In [1]: import numpy as np

In [2]: np.set_printoptions(suppress=True, linewidth=140)

In [3]: def tidy(a):
   ...:     return np.round(a, 3) + 0
   ...: 

In [4]: data = np.load("case19.npy")

In [5]: data
Out[5]: 
array([[4., 1., 0.],
       [0., 4., 1.],
       [0., 0., 4.]])

In [6]: # triangular: eigenvalues sit on the diagonal

In [7]: def softmax(z):
   ...:     e = np.exp(z - z.max(axis=-1, keepdims=True))
   ...:     return e / e.sum(axis=-1, keepdims=True)
   ...: 

In [8]: tidy(softmax(data[0]))
Out[8]: array([0.936, 0.047, 0.017])

In [9]: tidy(softmax(data).sum(axis=1))
Out[9]: array([1., 1., 1.])

In [10]: tidy(softmax(10 * data[0]))
Out[10]: array([1., 0., 0.])

In [11]: tidy(softmax(data[0] + -1))
Out[11]: array([0.936, 0.047, 0.017])

In [12]: S = data @ data.T / np.sqrt(3)

In [13]: softmax(S).round(6).argmax(axis=1)
Out[13]: array([0, 1, 2])

In [14]: tidy(softmax(S + np.triu(np.full(S.shape, -np.inf), 1)))
Out[14]: 
array([[1.   , 0.   , 0.   ],
       [0.001, 0.999, 0.   ],
       [0.   , 0.001, 0.999]])

In [15]: tidy(softmax(S)[0] @ data)
Out[15]: array([3.998, 1.002, 0.001])

In [16]: tidy(softmax(S))
Out[16]: 
array([[0.999, 0.001, 0.   ],
       [0.001, 0.999, 0.001],
       [0.   , 0.001, 0.999]])

In [17]: other = np.array([[2], [4], [5], [2]])

In [18]: cent = np.array([[2, 2, -2, -2, 0]])

In [19]: rng = np.random.default_rng(999)

In [20]: M = other @ cent + 0.02 * rng.normal(size=(4, 5))

In [21]: tidy(M)
Out[21]: 
array([[  4.015,   3.99 ,  -4.041,  -4.   ,   0.011],
       [  7.99 ,   7.994,  -8.014,  -7.991,  -0.023],
       [ 10.029,  10.011,  -9.997, -10.002,   0.034],
       [  4.009,   3.988,  -3.997,  -3.986,  -0.018]])

In [22]: other = np.array([[9, -7], [-6, 2], [0, -6], [-7, -5], [-1, -8]])

In [23]: np.vstack([M, other.T]).shape
Out[23]: (6, 5)

In [24]: tidy(np.einsum("ik,kj->ij", M, other))
Out[24]: 
array([[ 40.188,  24.035],
       [ 79.9  ,  48.28 ],
       [100.175,  59.548],
       [ 40.081,  23.969]])

In [25]: tidy(other.T @ M.T)
Out[25]: 
array([[ 40.188,  79.9  , 100.175,  40.081],
       [ 24.035,  48.28 ,  59.548,  23.969]])

In [26]: np.linalg.matrix_rank(np.vstack([M, other.T]))
Out[26]: np.int64(5)
